$ python -q
>>> import numpy as np
>>> np.set_printoptions(precision=2, suppress=True, linewidth=160)
>>> def tidy(a):
...     return np.round(a, 2) + 0
... 
>>> m1 = np.loadtxt("layer4.csv", delimiter=",")
>>> m1
array([[ 0., -2.,  4., -2.],
       [ 0., -4.,  7., -3.],
       [ 0., -6., 10., -4.],
       [ 0., -6.,  9., -3.]])
>>> r = np.linalg.matrix_rank(m1)
>>> r
np.int64(2)
>>> ns = np.linalg.svd(m1)[2][r:].T
>>> [int(np.linalg.matrix_rank(np.delete(m1, i, axis=0))) for i in range(4)]
[2, 2, 2, 2]
>>> np.linalg.matrix_rank(m1.T @ m1), np.linalg.matrix_rank(m1 @ m1.T)
(np.int64(2), np.int64(2))
>>> ns.shape
(4, 2)
>>> U, sigma, Vh = np.linalg.svd(m1)
>>> np.argmax(sigma[:-1] / (sigma[1:] + 1e-6)) + 1
np.int64(2)
>>> A2 = U[:, :2] @ np.diag(sigma[:2]) @ Vh[:2]
>>> tidy(np.linalg.norm(m1 - A2, 2)), tidy(sigma[2])
(np.float64(0.0), np.float64(0.0))
>>> tidy(np.abs(m1 - A2).max())
np.float64(0.0)
>>> rng = np.random.default_rng(25698)
>>> labels = rng.permutation(4)
>>> labels
array([1, 2, 0, 3])
>>> A2 = m1[labels][:, labels]
>>> tidy(np.sort(np.abs(np.linalg.eigvals(A2))))
array([0., 0., 1., 2.])
>>> np.trace(A2)
np.float64(3.0)
>>> np.diag(A2)
array([-4., 10.,  0., -3.])
>>> np.allclose(A2, m1)
False
>>> mat = np.arange(20).reshape(5, 4) + 2
>>> mat
array([[ 2,  3,  4,  5],
       [ 6,  7,  8,  9],
       [10, 11, 12, 13],
       [14, 15, 16, 17],
       [18, 19, 20, 21]])
>>> np.linalg.cond(mat) > 100
np.True_
>>> tidy(np.linalg.norm(mat, 2) / np.linalg.norm(mat))
np.float64(1.0)
>>> np.linalg.matrix_rank(mat, rtol=0.1)
np.int64(1)
>>> A2 = mat / np.sqrt((mat ** 2).mean(axis=1, keepdims=True))
>>> np.linalg.matrix_rank(mat - mat.mean(axis=1, keepdims=True))
np.int64(1)
>>> tidy(np.linalg.norm(A2, axis=1))
array([2., 2., 2., 2., 2.])
>>> mat - mat.mean(axis=1, keepdims=True)
array([[-1.5, -0.5,  0.5,  1.5],
       [-1.5, -0.5,  0.5,  1.5],
       [-1.5, -0.5,  0.5,  1.5],
       [-1.5, -0.5,  0.5,  1.5],
       [-1.5, -0.5,  0.5,  1.5]])
>>> x = np.array([4, 3, 4, 4])
>>> h1 = np.maximum(mat @ x, 0)
>>> h1
array([ 53, 113, 173, 233, 293])
>>> np.flatnonzero(h1 > 1e-9)
array([0, 1, 2, 3, 4])
>>> mat * (h1 > 1e-9)[:, None]
array([[ 2,  3,  4,  5],
       [ 6,  7,  8,  9],
       [10, 11, 12, 13],
       [14, 15, 16, 17],
       [18, 19, 20, 21]])
>>> K = np.load("test4.npy")
>>> K
array([[ 7.,  0.,  6., -3.,  6.],
       [ 0., -2.,  0.,  0.,  0.],
       [ 6.,  0.,  2., -2.,  4.],
       [-3.,  0., -2., -1., -2.],
       [ 6.,  0.,  4., -2.,  2.]])
>>> W = np.array([[0, 1, 1, 2, 0, 1],
...     [2, 1, 0, 2, 0, 2],
...     [0, 0, 0, 1, 0, 2],
...     [1, 0, 2, 0, 1, 0],
...     [2, 1, 0, 0, 2, 1]])
>>> beta = np.array([2, 1, -2, 0, -2, -1])
>>> H = np.maximum(K @ W + beta, 0)
>>> (H > 0).astype(int)
array([[1, 1, 0, 1, 1, 1],
       [0, 0, 0, 0, 0, 0],
       [1, 1, 0, 1, 1, 1],
       [0, 0, 0, 0, 0, 0],
       [1, 1, 0, 1, 0, 1]])
>>> (H > 0).mean(axis=0)
array([0.6, 0.6, 0. , 0.6, 0.4, 0.6])
>>> H
array([[11., 14.,  0., 20.,  7., 24.],
       [ 0.,  0.,  0.,  0.,  0.,  0.],
       [ 8., 11.,  0., 14.,  4., 13.],
       [ 0.,  0.,  0.,  0.,  0.,  0.],
       [ 4.,  9.,  0., 16.,  0., 15.]])
>>> np.linalg.matrix_rank(H)
np.int64(3)
>>> Z = np.array([[1, 1, 1], [2, 1, 1], [1, 0, 2], [0, 2, 1], [2, 2, 2], [0, 1, 2]])
>>> W @ Z
array([[3, 6, 7],
       [4, 9, 9],
       [0, 4, 5],
       [5, 3, 7],
       [8, 8, 9]])
>>> (H @ Z).round(6).argmax(axis=1)
array([2, 0, 1, 0, 1])
>>> H @ Z
array([[ 53., 103., 107.],
       [  0.,   0.,   0.],
       [ 38.,  68.,  67.],
       [  0.,   0.,   0.],
       [ 22.,  60.,  59.]])
